% python3 -q
>>> import numpy as np
>>> from numpy import linalg as LA
>>> np.set_printoptions(precision=2, suppress=True, linewidth=140, legacy="1.25")
>>> def rnd(a):
...     return np.round(a, 2) + 0
... 
>>> W0 = np.array([[0.5, -0.6, -0.8],
...     [-0.8, -0.5, 0.4],
...     [-0.7, -0.2, 1.7],
...     [-1.1, 2.1, -0.6],
...     [0.9, 1.2, 0.7],
...     [1.7, 0.8, -1.5],
...     [-1.2, -0.2, -1.6],
...     [-0.7, -0.3, -0.1],
...     [-0.4, 0.2, 1.5],
...     [3.3, 1.7, -0.3],
...     [0.6, 1.4, -1.7],
...     [-0.3, -0.5, -0.8],
...     [0.9, -1.0, 0.7],
...     [1.7, 1.5, -1.3],
...     [-1.1, -0.7, -1.5],
...     [1.2, -0.2, -1.4],
...     [0.6, -1.1, -2.1],
...     [-0.6, 0.8, -0.2],
...     [0.1, -1.7, 1.6],
...     [0.4, -0.1, -0.5],
...     [0.9, -0.1, 0.4],
...     [2.2, 1.7, 0.7],
...     [1.7, 2.2, 0.9],
...     [-0.7, 0.7, -0.7],
...     [1.0, 0.3, -0.5],
...     [-1.8, -0.8, 1.1],
...     [-1.0, 0.3, -0.4]])
>>> W0[22] *= 20
>>> W0
array([[ 0.5, -0.6, -0.8],
       [-0.8, -0.5,  0.4],
       [-0.7, -0.2,  1.7],
       [-1.1,  2.1, -0.6],
       [ 0.9,  1.2,  0.7],
       [ 1.7,  0.8, -1.5],
       [-1.2, -0.2, -1.6],
       [-0.7, -0.3, -0.1],
       [-0.4,  0.2,  1.5],
       [ 3.3,  1.7, -0.3],
       [ 0.6,  1.4, -1.7],
       [-0.3, -0.5, -0.8],
       [ 0.9, -1. ,  0.7],
       [ 1.7,  1.5, -1.3],
       [-1.1, -0.7, -1.5],
       [ 1.2, -0.2, -1.4],
       [ 0.6, -1.1, -2.1],
       [-0.6,  0.8, -0.2],
       [ 0.1, -1.7,  1.6],
       [ 0.4, -0.1, -0.5],
       [ 0.9, -0.1,  0.4],
       [ 2.2,  1.7,  0.7],
       [34. , 44. , 18. ],
       [-0.7,  0.7, -0.7],
       [ 1. ,  0.3, -0.5],
       [-1.8, -0.8,  1.1],
       [-1. ,  0.3, -0.4]])
>>> x = np.array([0, 1, 3])
>>> target = W0 @ x
>>> c, lr = np.zeros(3), 1 / LA.norm(W0, 2) ** 2
>>> for i in range(6):
...     c -= lr * W0.T @ (W0 @ c - target)
...     if i % 2 == 0: print(i, round(LA.norm(W0 @ c - target), 2))
... 
0 16.48
2 16.11
4 15.75
>>> rnd(c)
array([0.91, 1.24, 0.67])
>>> rnd(LA.cond(W0))
13.11
